% python3 -q
>>> import numpy as np
>>> import numpy.linalg as la
>>> np.set_printoptions(suppress=True, linewidth=140)
>>> def rnd(a):
...     return np.round(a, 2) + 0
... 
>>> u = np.array([5, -1, -2, 4, 0])
>>> X = 4 * np.eye(5) + np.outer(u, u)
>>> print(X)
[[ 29.  -5. -10.  20.   0.]
 [ -5.   5.   2.  -4.   0.]
 [-10.   2.   8.  -8.   0.]
 [ 20.  -4.  -8.  20.   0.]
 [  0.   0.   0.   0.   4.]]
>>> L = la.cholesky(X)
>>> print(rnd(L))
[[ 5.39  0.    0.    0.    0.  ]
 [-0.93  2.03  0.    0.    0.  ]
 [-1.86  0.14  2.13  0.    0.  ]
 [ 3.71 -0.27 -0.5   2.43  0.  ]
 [ 0.    0.    0.    0.    2.  ]]
>>> print(rnd(np.diag(L) ** 2))
[29.    4.14  4.53  5.88  4.  ]
>>> print(rnd(L @ L.T))
[[ 29.  -5. -10.  20.   0.]
 [ -5.   5.   2.  -4.   0.]
 [-10.   2.   8.  -8.   0.]
 [ 20.  -4.  -8.  20.   0.]
 [  0.   0.   0.   0.   4.]]
>>> evals, vecs = la.eig(L)
>>> print(rnd(np.sort(la.eigvals(L.T))))
[2.   2.03 2.13 2.43 5.39]
>>> print(L @ vecs[:, 0] - evals[0] * vecs[:, 0])
[0. 0. 0. 0. 0.]
>>> print(rnd(np.prod(evals)))
113.14
>>> print(rnd(np.sort(la.eigvals(L @ L))))
[ 4.    4.14  4.53  5.88 29.  ]
>>> print(rnd(evals))
[2.43 2.13 2.03 5.39 2.  ]
>>> evals, vecs = la.eigh(X)
>>> print(rnd(la.eigvalsh(X + 2 * np.eye(5))))
[ 6.  6.  6.  6. 52.]
>>> print(rnd(la.eigvalsh(X @ X)))
[  16.   16.   16.   16. 2500.]
>>> print(rnd(vecs.T @ vecs))
[[1. 0. 0. 0. 0.]
 [0. 1. 0. 0. 0.]
 [0. 0. 1. 0. 0.]
 [0. 0. 0. 1. 0.]
 [0. 0. 0. 0. 1.]]
>>> print(rnd(la.svd(X, compute_uv=False)))
[50.  4.  4.  4.  4.]
>>> print((evals > 1e-8).sum(), (evals < -1e-8).sum())
5 0
>>> print(rnd(evals))
[ 4.  4.  4.  4. 50.]
>>> print((X != 0).astype(int))
[[1 1 1 1 0]
 [1 1 1 1 0]
 [1 1 1 1 0]
 [1 1 1 1 0]
 [0 0 0 0 1]]
>>> print(rnd(np.sort(la.eigvals(X).real)))
[ 4.  4.  4.  4. 50.]
>>> print((la.matrix_power((X != 0) + (X.T != 0) + np.eye(5), 5) > 0).astype(int))
[[1 1 1 1 0]
 [1 1 1 1 0]
 [1 1 1 1 0]
 [1 1 1 1 0]
 [0 0 0 0 1]]
>>> print(rnd(la.det(X)))
12800.0
>>> u = np.array([3, 2, 3])
>>> print(np.array([np.convolve(row, u, "same") for row in X]))
[[ 43.  47.  25.  10.  60.]
 [  5.   1.   7.  -2. -12.]
 [-14.  -2.  -2.   8. -24.]
 [ 28.  28.  32.  16.  60.]
 [  0.   0.   0.  12.   8.]]
>>> print(np.cross(X[1, :3], X[2, :3]))
[36. 20. 40.]
>>> print(np.polyval(u, X[1]))
[68. 88. 19. 43.  3.]
>>> print(np.convolve(X[1], u))
[-15.   5.   1.   7.  -2. -12.   0.]
>>> print(np.correlate(X[1], X[2], "full"))
[  0.  40. -80.  14. 108. -78. -28.  40.   0.]
>>> feats = np.load("out5.npy")
>>> print(feats)
[[ 0.7  -1.3   0.    1.2  -0.1  -0.29]
 [ 0.2   0.6  -0.3  -0.4   0.7   2.71]
 [-1.5  -0.8   1.2   0.3  -1.1  -4.43]
 [ 1.    1.    0.    0.7   1.6   6.31]
 [-2.1   0.5   0.5   2.3  -2.4  -9.67]
 [-0.1  -0.9   1.5  -0.1   0.9   3.52]
 [-0.7  -1.6  -0.3   0.7   1.5   6.06]
 [-0.1   0.9   0.1  -1.    0.3   1.14]
 [ 0.   -0.1   2.1  -0.4   0.8   3.24]
 [-1.2   0.7   2.3   1.5  -0.4  -1.46]
 [-0.5  -0.1   0.5  -1.8   0.   -0.02]
 [-0.7  -1.9  -0.8   1.7  -1.6  -6.38]
 [-1.   -0.4  -1.3   0.1   0.    0.03]
 [ 1.1   0.    1.4   0.7   2.9  11.52]
 [ 0.6  -0.3  -0.1  -1.7   0.5   2.05]
 [-1.5  -1.1   1.4   0.8  -0.1  -0.27]
 [ 0.1  -1.   -1.1   0.3   0.9   3.56]
 [-0.9  -1.1   1.1   1.1  -1.4  -5.62]
 [-1.    1.5  -1.6  -0.7   0.5   2.05]
 [ 0.6  -0.3  -1.4  -0.4   0.   -0.01]]
>>> Xs = feats - feats.mean(axis=0)
>>> vecs = la.svd(Xs)[2][:5]
>>> Y = Xs - Xs @ vecs.T @ vecs
>>> print(rnd(la.norm(Y) / la.norm(Xs)))
0.0
>>> print(rnd(np.cov(Xs @ vecs.T, rowvar=False)))
[[25.21  0.    0.    0.    0.  ]
 [ 0.    1.54  0.    0.    0.  ]
 [ 0.    0.    1.03  0.    0.  ]
 [ 0.    0.    0.    0.67  0.  ]
 [ 0.    0.    0.    0.    0.37]]
>>> print(rnd((Xs @ vecs.T).std(axis=0)))
[4.89 1.21 0.99 0.8  0.59]
